In [1]: import numpy as np

In [2]: np.set_printoptions(suppress=True, linewidth=100)

In [3]: J = np.load("layer18.npy")

In [4]: J.round(2)
Out[4]: 
array([[-0.84, -0.51, -0.21],
       [ 0.53, -0.84, -0.07],
       [-0.14, -0.17,  0.97]])

In [5]: # orthonormal columns

In [6]: rng = np.random.default_rng(1237)

In [7]: other = J + rng.integers(-2, 3, (3, 2)) @ rng.integers(-2, 3, (2, 3))

In [8]: print(other.round(2))
[[-4.84 -4.51 -2.21]
 [-4.47 -6.84 -2.07]
 [ 4.86  5.83  2.97]]

In [9]: np.round(np.linalg.svd(other - J, compute_uv=False), 2) + 0
Out[9]: array([12.87,  0.66,  0.  ])

In [10]: np.abs(other - J).sum(axis=1)
Out[10]: array([10., 13., 13.])

In [11]: print(np.linalg.matrix_rank(other - J, tol=1e-8))
2

In [12]: def softmax(z):
    ...:     e = np.exp(z - z.max(axis=-1, keepdims=True))
    ...:     return e / e.sum(axis=-1, keepdims=True)
    ...: 

In [13]: softmax(J).sum(axis=1)
Out[13]: array([1., 1., 1.])

In [14]: np.round(softmax(J[2] + 4), 2)
Out[14]: array([0.2 , 0.19, 0.61])

In [15]: np.round(softmax(J[2]), 2)
Out[15]: array([0.2 , 0.19, 0.61])

In [16]: np.round(softmax(10 * J[2]), 2) + 0
Out[16]: array([0., 0., 1.])

In [17]: att = J @ J.T / np.sqrt(3)

In [18]: np.round(softmax(att + np.triu(np.full(att.shape, -np.inf), 1)), 2)
Out[18]: 
array([[1.  , 0.  , 0.  ],
       [0.36, 0.64, 0.  ],
       [0.26, 0.26, 0.47]])

In [19]: x = np.array([-1, 2, 2])

In [20]: print(np.round(J @ np.eye(3)[1], 2))
[-0.51 -0.84 -0.17]

In [21]: np.round(J @ x, 2)
Out[21]: array([-0.6 , -2.37,  1.74])

In [22]: np.round(J @ (2 * x), 2)
Out[22]: array([-1.19, -4.74,  3.48])

In [23]: np.round(J @ np.ones(3), 2)
Out[23]: array([-1.55, -0.39,  0.66])

In [24]: np.round((J * x).sum(axis=1), 2)
Out[24]: array([-0.6 , -2.37,  1.74])

In [25]: np.round(np.einsum("ij,j->i", J, x), 2)
Out[25]: array([-0.6 , -2.37,  1.74])

In [26]: np.linalg.norm(J @ x) <= np.linalg.norm(J, 2) * np.linalg.norm(x) + 1e-9
Out[26]: np.True_

In [27]: Q, _ = np.linalg.qr(np.array([[-0.7, 1.2, 0.4, 0.0, -0.2],
    ...:     [-0.6, 0.0, 1.9, -0.1, -1.2],
    ...:     [-1.1, 1.3, 1.0, -1.2, -0.1],
    ...:     [1.2, 1.7, -0.2, 1.9, -0.2],
    ...:     [-1.1, -1.4, -0.3, 0.6, -1.0]]))

In [28]: vals = np.array([0, 2, 3, 2, -2])

In [29]: m1 = Q @ np.diag(vals) @ Q.T

In [30]: print(m1.round(2))
[[-0.27 -0.64  1.35  1.18  0.46]
 [-0.64  2.66 -0.16  0.37 -0.48]
 [ 1.35 -0.16  0.19 -0.07 -1.05]
 [ 1.18  0.37 -0.07  1.08  0.3 ]
 [ 0.46 -0.48 -1.05  0.3   1.34]]

In [31]: # looks like rank 4

In [32]: np.abs(np.diag(np.linalg.qr(m1)[1])) > 1e-9
Out[32]: array([ True,  True,  True,  True, False])

In [33]: rk = np.linalg.matrix_rank(m1)

In [34]: rk
Out[34]: np.int64(4)

In [35]: N = np.linalg.svd(m1)[2][rk:].T

In [36]: np.round(m1 @ N, 2) + 0
Out[36]: 
array([[0.],
       [0.],
       [0.],
       [0.],
       [0.]])

In [37]: [int(np.linalg.matrix_rank(np.delete(m1, i, axis=0))) for i in range(5)]
Out[37]: [4, 4, 4, 4, 4]

In [38]: np.allclose(m1 @ N, 0)
Out[38]: True

In [39]: N.shape
Out[39]: (5, 1)
